% python3 -q
>>> import numpy as np
>>> np.set_printoptions(suppress=True, linewidth=160)
>>> W0 = np.diag(np.array([-3, 3, -2]))
>>> print(W0)
[[-3  0  0]
 [ 0  3  0]
 [ 0  0 -2]]
>>> vals, vecs = np.linalg.eigh(W0)
>>> print(vals)
[-3. -2.  3.]
>>> print(np.unique(vals.round(6) + 0, return_counts=True)[1])
[1 1 1]
>>> print(np.abs(vecs[:, -1]))
[0. 1. 0.]
>>> print(vecs.T @ vecs)
[[1. 0. 0.]
 [0. 1. 0.]
 [0. 0. 1.]]
>>> print(np.abs(vecs[:, -1]).round(6).argmax())
1
>>> print(np.round(np.sort(np.linalg.eigvals(W0)), 2))
[-3. -2.  3.]
>>> rng = np.random.default_rng(1615)
>>> arr = np.triu(rng.random((5, 5)) < 0.5, 1).astype(int)
>>> arr = arr + arr.T
>>> print(arr)
[[0 0 1 0 1]
 [0 0 1 0 1]
 [1 1 0 1 0]
 [0 0 1 0 0]
 [1 1 0 0 0]]
>>> # symmetric
>>> gram = arr.T @ arr
>>> print(np.round(np.linalg.eigvalsh(gram)[::-1], 2) + 0)
[4.56 4.56 0.44 0.44 0.  ]
>>> print(round(np.linalg.norm(arr, 2) / np.linalg.norm(arr), 2))
0.68
>>> print(np.argsort(-np.linalg.norm(arr, axis=0).round(6), kind="stable")[:3])
[2 0 1]
>>> W1 = np.array([[-3, 3, -2, -2, 3],
...     [2, -3, -1, 3, -3],
...     [4, 4, -3, -4, -1],
...     [2, 5, -3, 1, -4],
...     [3, 2, -5, -5, 5]])
>>> coef = np.array([3, 2, -2, -2, 0])
>>> H = np.maximum(arr @ W1 + coef, 0)
>>> print((H > 0).astype(int))
[[1 1 0 0 1]
 [1 1 0 0 1]
 [1 1 0 0 0]
 [1 1 0 0 0]
 [1 1 0 0 0]]
>>> print((H > 0).mean(axis=0))
[1.  1.  0.  0.  0.4]
>>> print(H)
[[10  8  0  0  4]
 [10  8  0  0  4]
 [ 4  7  0  0  0]
 [ 7  6  0  0  0]
 [ 2  2  0  0  0]]
>>> W2 = np.array([[-2, 2, -2], [-1, 0, 2], [1, -2, -1], [1, -2, 1], [-2, -1, 0]])
>>> print(W1 @ W2)
[[ -7  -1  12]
 [  7   3  -6]
 [-17  23  -1]
 [ -3  12  10]
 [-28  21  -2]]
>>> left, s, Vh = np.linalg.svd(H)
>>> print(s.round(2) + 0)
[22.38  3.78  1.73  0.    0.  ]
>>> other = left[:, :3] @ np.diag(s[:3]) @ Vh[:3]
>>> print(np.linalg.matrix_rank(H, rtol=0.05))
3
>>> print(np.round(np.abs(H - other).max(), 2))
0.0
>>> print(np.round(np.linalg.norm(H - other, 2), 2), round(float(s[3]), 2))
0.0 0.0
>>> feats = np.load("case3.npy")
>>> print(feats)
[[1. 5. 0. 0.]
 [5. 2. 5. 0.]
 [0. 5. 0. 5.]
 [0. 0. 5. 2.]]
>>> # symmetric
>>> print(np.abs(np.diag(np.linalg.qr(arr)[1])) > 1e-9)
[ True False  True  True  True]
>>> z = rng.permutation(4)
>>> other = feats[:, z] * rng.choice([-1, 1], 4)
>>> print(other)
[[-0.  0. -1. -5.]
 [-5.  0. -5. -2.]
 [-0.  5. -0. -5.]
 [-5.  2. -0. -0.]]
>>> left, _, Vh = np.linalg.svd(feats.T @ other)
>>> print(np.round(np.linalg.lstsq(feats, other)[0], 2) + 0)
[[ 0.  0. -1.  0.]
 [ 0.  0.  0. -1.]
 [-1.  0.  0.  0.]
 [ 0.  1.  0.  0.]]
>>> print(np.round(left @ Vh, 2) + 0)
[[ 0.  0. -1.  0.]
 [ 0.  0.  0. -1.]
 [-1.  0.  0.  0.]
 [ 0.  1.  0.  0.]]
>>> print(z)
[2 3 0 1]
>>> vals, vecs = np.linalg.eigh(feats)
>>> print(np.round(vals.sum(), 2), np.trace(feats))
5.0 5.0
>>> print(np.round(vecs.T @ vecs, 2) + 0)
[[1. 0. 0. 0.]
 [0. 1. 0. 0.]
 [0. 0. 1. 0.]
 [0. 0. 0. 1.]]
>>> print(np.round(np.abs(vecs[:, -1]), 2))
[0.39 0.64 0.55 0.38]
>>> print(vals.round(2))
[-7.01 -1.79  4.51  9.29]
>>> print(np.round(np.linalg.eigvalsh(feats + -2 * np.eye(4)), 2))
[-9.01 -3.79  2.51  7.29]
>>> print(np.abs(vecs[:, -1]).round(6).argmax())
1
>>> print(np.round(vecs @ np.diag(vals) @ vecs.T, 2) + 0)
[[1. 5. 0. 0.]
 [5. 2. 5. 0.]
 [0. 5. 0. 5.]
 [0. 0. 5. 2.]]
>>> W2 = np.array([[-3, 3, 2, -1], [3, 2, 1, 2], [-3, 2, 3, 3], [1, -1, 0, -1]])
>>> X = (rng.random((12, 4)) < 0.25) @ W2
>>> print(X)
[[ 0  4  4  5]
 [-3  3  2 -1]
 [ 0  0  0  0]
 [ 4  1  1  1]
 [-3  2  3  3]
 [ 0  0  0  0]
 [ 0  0  0  0]
 [ 0  0  0  0]
 [ 0  4  4  5]
 [-2  2  2 -2]
 [-3  3  2 -1]
 [-5  4  5  1]]
>>> Ac = X - X.mean(axis=0)
>>> left, s, Vh = np.linalg.svd(Ac, full_matrices=False)
>>> print(np.abs(Vh[0]).argmax())
2
>>> print((np.sign(left[:, 0]) == np.sign(left[0, 0])).astype(int))
[1 1 0 0 1 0 0 0 1 0 1 1]
>>> print(np.round(np.abs(Vh[-1]), 2))
[0.11 0.62 0.76 0.16]
>>> P = X @ np.linalg.solve(X.T @ X, X.T)
>>> print(P.round(2) + 0)
[[ 0.44  0.06  0.    0.12  0.12  0.    0.    0.    0.44 -0.12  0.06  0.  ]
 [ 0.06  0.44  0.   -0.13 -0.13  0.    0.    0.    0.06  0.12  0.44  0.  ]
 [ 0.    0.    0.    0.    0.    0.    0.    0.    0.    0.    0.    0.  ]
 [ 0.12 -0.13  0.    0.75 -0.25  0.    0.    0.    0.12  0.25 -0.13  0.  ]
 [ 0.12 -0.13  0.   -0.25  0.42  0.    0.    0.    0.12 -0.08 -0.13  0.33]
 [ 0.    0.    0.    0.    0.    0.    0.    0.    0.    0.    0.    0.  ]
 [ 0.    0.    0.    0.    0.    0.    0.    0.    0.    0.    0.    0.  ]
 [ 0.    0.    0.    0.    0.    0.    0.    0.    0.    0.    0.    0.  ]
 [ 0.44  0.06  0.    0.12  0.12  0.    0.    0.    0.44 -0.12  0.06  0.  ]
 [-0.13  0.12  0.    0.25 -0.08  0.    0.    0.   -0.13  0.42  0.12  0.33]
 [ 0.06  0.44  0.   -0.13 -0.13  0.    0.    0.    0.06  0.12  0.44  0.  ]
 [ 0.    0.    0.    0.    0.33  0.    0.    0.    0.    0.33  0.    0.67]]
>>> print(round(np.trace(P), 2))
4.0
>>> print(np.allclose(P @ P, P))
True
>>> print(np.round(np.diag(P), 2))
[0.44 0.44 0.   0.75 0.42 0.   0.   0.   0.44 0.42 0.44 0.67]
>>> print(np.linalg.matrix_rank(np.eye(12) - P))
8
>>> print(np.round(np.linalg.eigvalsh(P), 2) + 0)
[0. 0. 0. 0. 0. 0. 0. 0. 1. 1. 1. 1.]
>>> print(np.round(P @ X[:, 2], 2))
[4. 2. 0. 1. 3. 0. 0. 0. 4. 2. 2. 5.]
